$ python3 -q
>>> import numpy as np
>>> np.set_printoptions(precision=2, suppress=True, linewidth=140)
>>> W0 = np.load("layer13.npy")
>>> W0
array([[  9,  36,  -2,  -8],
       [-45,  36,  10,  -8],
       [ -3, -12,   4,  16],
       [ 15, -12, -20,  16]])
>>> rng = np.random.default_rng(1556)
>>> lab = rng.permutation(4)
>>> lab
array([1, 0, 3, 2])
>>> A2 = W0[lab][:, lab]
>>> np.diag(A2)
array([36,  9, 16,  4])
>>> print(np.round(np.linalg.det(A2), 2), round(float(np.linalg.det(W0[lab])), 2))
518400.0 518400.0
>>> u, v = W0[2], W0[3]
>>> u @ v
np.int64(275)
>>> print(u @ u)
425
>>> p = (u @ v) / (u @ u) * u
>>> v - p
array([ 16.94,  -4.24, -22.59,   5.65])
>>> print(np.linalg.matrix_rank(np.outer(u, v)))
1
>>> np.round((v - p) @ u, 2)
np.float64(-0.0)
>>> x0 = np.array([5, 1, 0, 4])
>>> h1 = np.maximum(W0 @ x0, 0)
>>> np.tanh(W0 @ x0)
array([ 1., -1.,  1.,  1.])
>>> A2 = W0[0, 0] * W0[1:] - np.outer(W0[1:, 0], W0[0])
>>> A2
array([[   0, 1944,    0, -432],
       [   0,    0,   30,  120],
       [   0, -648, -150,  264]])
>>> W0[:, 0] / W0[0, 0]
array([ 1.  , -5.  , -0.33,  1.67])
>>> print(np.flatnonzero(~A2.round(6).any(axis=1)))
[]
>>> t = np.radians(72)
>>> R = np.eye(4)
>>> R[3, 3] = R[1, 1] = np.cos(t)
>>> R[3, 1], R[1, 3] = -np.sin(t), np.sin(t)
>>> R
array([[ 1.  ,  0.  ,  0.  ,  0.  ],
       [ 0.  ,  0.31,  0.  ,  0.95],
       [ 0.  ,  0.  ,  1.  ,  0.  ],
       [ 0.  , -0.95,  0.  ,  0.31]])
>>> A2 = W0 @ R.T
>>> np.linalg.svd(W0, compute_uv=False), np.linalg.svd(A2, compute_uv=False)
(array([67.66, 35.86, 20.08, 10.64]), array([67.66, 35.86, 20.08, 10.64]))
>>> np.allclose(W0 @ W0.T, A2 @ A2.T)
True
>>> np.allclose(np.linalg.norm(W0, axis=1), np.linalg.norm(A2, axis=1))
True
